$ python3 -q
>>> import numpy as np
>>> np.set_printoptions(precision=2, suppress=True, linewidth=200, floatmode="fixed")
>>> def rnd(a):
...     return np.round(a, 2) + 0
... 
>>> m1 = np.array([[0, 2, 2, 3, 4],
...     [2, 6, 2, 1, 4],
...     [2, 2, 4, 5, 1],
...     [3, 1, 5, 6, 2],
...     [4, 4, 1, 2, 2]])
>>> r0 = np.array([-2, 1])
>>> np.cross(m1[2, :3], m1[0, :3])
array([-4, -4,  4])
>>> np.polyval(r0, m1[2])
array([-3, -3, -7, -9, -1])
>>> np.array([np.convolve(row, r0, "same") for row in m1])
array([[  0,  -4,  -2,  -4,  -5],
       [ -4, -10,   2,   0,  -7],
       [ -4,  -2,  -6,  -6,   3],
       [ -6,   1,  -9,  -7,   2],
       [ -8,  -4,   2,  -3,  -2]])
>>> gram = m1.T @ m1
>>> rnd(np.linalg.eigvalsh(gram)[::-1])
array([204.53,  40.99,  11.75,   2.17,   0.56])
>>> np.trace(gram), (m1 ** 2).sum()
(np.int64(260), np.int64(260))
>>> np.diag(gram)
array([33, 61, 50, 75, 41])
>>> t = np.radians(15)
>>> R = np.eye(5)
>>> R[1, 1] = R[0, 0] = np.cos(t)
>>> R[1, 0], R[0, 1] = -np.sin(t), np.sin(t)
>>> rnd(R)
array([[ 0.97,  0.26,  0.00,  0.00,  0.00],
       [-0.26,  0.97,  0.00,  0.00,  0.00],
       [ 0.00,  0.00,  1.00,  0.00,  0.00],
       [ 0.00,  0.00,  0.00,  1.00,  0.00],
       [ 0.00,  0.00,  0.00,  0.00,  1.00]])
>>> B = m1 @ R.T
>>> np.allclose(m1 @ m1.T, B @ B.T)
True
>>> rnd(np.linalg.svd(m1, compute_uv=False)), rnd(np.linalg.svd(B, compute_uv=False))
(array([14.30,  6.40,  3.43,  1.47,  0.75]), array([14.30,  6.40,  3.43,  1.47,  0.75]))
>>> rnd(np.abs(B - m1).max(axis=0))
array([1.48, 1.17, 0.00, 0.00, 0.00])
>>> rnd(B)
array([[0.52, 1.93, 2.00, 3.00, 4.00],
       [3.48, 5.28, 2.00, 1.00, 4.00],
       [2.45, 1.41, 4.00, 5.00, 1.00],
       [3.16, 0.19, 5.00, 6.00, 2.00],
       [4.90, 2.83, 1.00, 2.00, 2.00]])
>>> rng = np.random.default_rng(84328)
>>> B = m1 + rng.integers(-2, 3, (5, 3)) @ rng.integers(-2, 3, (3, 5))
>>> B
array([[ 6, -2,  3,  0,  3],
       [ 2, -4, -4, -7,  6],
       [ 6, -2,  6,  3, -1],
       [ 5,  0,  5,  5,  2],
       [ 4,  6, -1,  2,  4]])
>>> np.abs(B - m1).sum(axis=1)
array([15, 26, 14,  4,  6])
>>> B = np.array([[1, 1], [1, -1], [1, -1], [2, -1], [1, -2]])
>>> np.linalg.matrix_rank(np.vstack([m1, B.T]))
np.int64(5)
>>> B.T @ m1.T
array([[ 14,  16,  19,  23,  15],
       [-15, -15, -11, -13,  -7]])
>>> m1 @ B
array([[ 14, -15],
       [ 16, -15],
       [ 19, -11],
       [ 23, -13],
       [ 15,  -7]])
>>> np.einsum("ij,ij->i", m1, m1)
array([33, 61, 50, 75, 41])
>>> np.einsum("ik,kj->ji", m1, B)
array([[ 14,  16,  19,  23,  15],
       [-15, -15, -11, -13,  -7]])
>>> print(np.vstack([m1, B.T]).shape)
(7, 5)
>>> B = np.array([[0, -2, 2], [1, 1, 0], [1, 0, -1]])
>>> W2 = np.array([[-1, -3], [1, -1]])
>>> F = np.block([[B, np.zeros((3, 2))], [np.zeros((2, 3)), W2]])
>>> F
array([[ 0.00, -2.00,  2.00,  0.00,  0.00],
       [ 1.00,  1.00,  0.00,  0.00,  0.00],
       [ 1.00,  0.00, -1.00,  0.00,  0.00],
       [ 0.00,  0.00,  0.00, -1.00, -3.00],
       [ 0.00,  0.00,  0.00,  1.00, -1.00]])
>>> # 2 blocks once reordered
>>> F @ F
array([[ 0.00, -2.00, -2.00,  0.00,  0.00],
       [ 1.00, -1.00,  2.00,  0.00,  0.00],
       [-1.00, -2.00,  3.00,  0.00,  0.00],
       [ 0.00,  0.00,  0.00, -2.00,  6.00],
       [ 0.00,  0.00,  0.00, -2.00, -2.00]])
>>> rnd(np.sort(np.linalg.eigvals(F).real))
array([-1.80, -1.00, -1.00,  0.90,  0.90])
>>> (np.linalg.matrix_power((F != 0) + (F.T != 0) + np.eye(5), 5) > 0).astype(int)
array([[1, 1, 1, 0, 0],
       [1, 1, 1, 0, 0],
       [1, 1, 1, 0, 0],
       [0, 0, 0, 1, 1],
       [0, 0, 0, 1, 1]])
>>> J = np.load("run2.npy")
>>> J
array([[2, 9, 3, 0, 6],
       [9, 2, 9, 3, 0],
       [3, 9, 2, 9, 3],
       [0, 3, 9, 2, 9],
       [6, 0, 3, 9, 2]])
>>> [round(float(np.linalg.det(J[:i, :i])), 2) + 0 for i in range(1, 6)]
[2.0, -77.0, 152.0, 6100.0, 38192.0]
>>> print(np.all(np.linalg.eigvalsh(J) > 0))
False
>>> print(rnd(np.linalg.eigvalsh(J).min()))
-11.62
>>> J.inv()
Traceback (most recent call last):
  File "<python-input-46>", line 1, in <module>
    J.inv()
    ^^^^^
AttributeError: 'numpy.ndarray' object has no attribute 'inv'
>>> J @ J
array([[130,  63, 111, 108,  33],
       [ 63, 175,  90,  93, 108],
       [111,  90, 184,  90, 111],
       [108,  93,  90, 175,  63],
       [ 33, 108, 111,  63, 130]])
>>> rnd(np.abs(np.linalg.eigvals(J)).max())
np.float64(22.64)
>>> rnd(np.sort(np.abs(np.linalg.eigvals(J))))
array([ 2.22,  6.62,  9.86, 11.62, 22.64])
>>> np.trace(J)
np.int64(10)
>>> t = np.radians(135)
>>> R = np.eye(5)
>>> R[3, 3] = R[2, 2] = np.cos(t)
>>> R[3, 2], R[2, 3] = -np.sin(t), np.sin(t)
>>> rnd(R)
array([[ 1.00,  0.00,  0.00,  0.00,  0.00],
       [ 0.00,  1.00,  0.00,  0.00,  0.00],
       [ 0.00,  0.00, -0.71,  0.71,  0.00],
       [ 0.00,  0.00, -0.71, -0.71,  0.00],
       [ 0.00,  0.00,  0.00,  0.00,  1.00]])
>>> B = J @ R.T
>>> print(rnd(B))
[[ 2.00  9.00 -2.12 -2.12  6.00]
 [ 9.00  2.00 -4.24 -8.49  0.00]
 [ 3.00  9.00  4.95 -7.78  3.00]
 [ 0.00  3.00 -4.95 -7.78  9.00]
 [ 6.00  0.00  4.24 -8.49  2.00]]
>>> np.allclose(np.linalg.norm(J, axis=1), np.linalg.norm(B, axis=1))
True
>>> rnd(np.linalg.det(R)), rnd(np.trace(R))
(np.float64(1.0), np.float64(1.59))
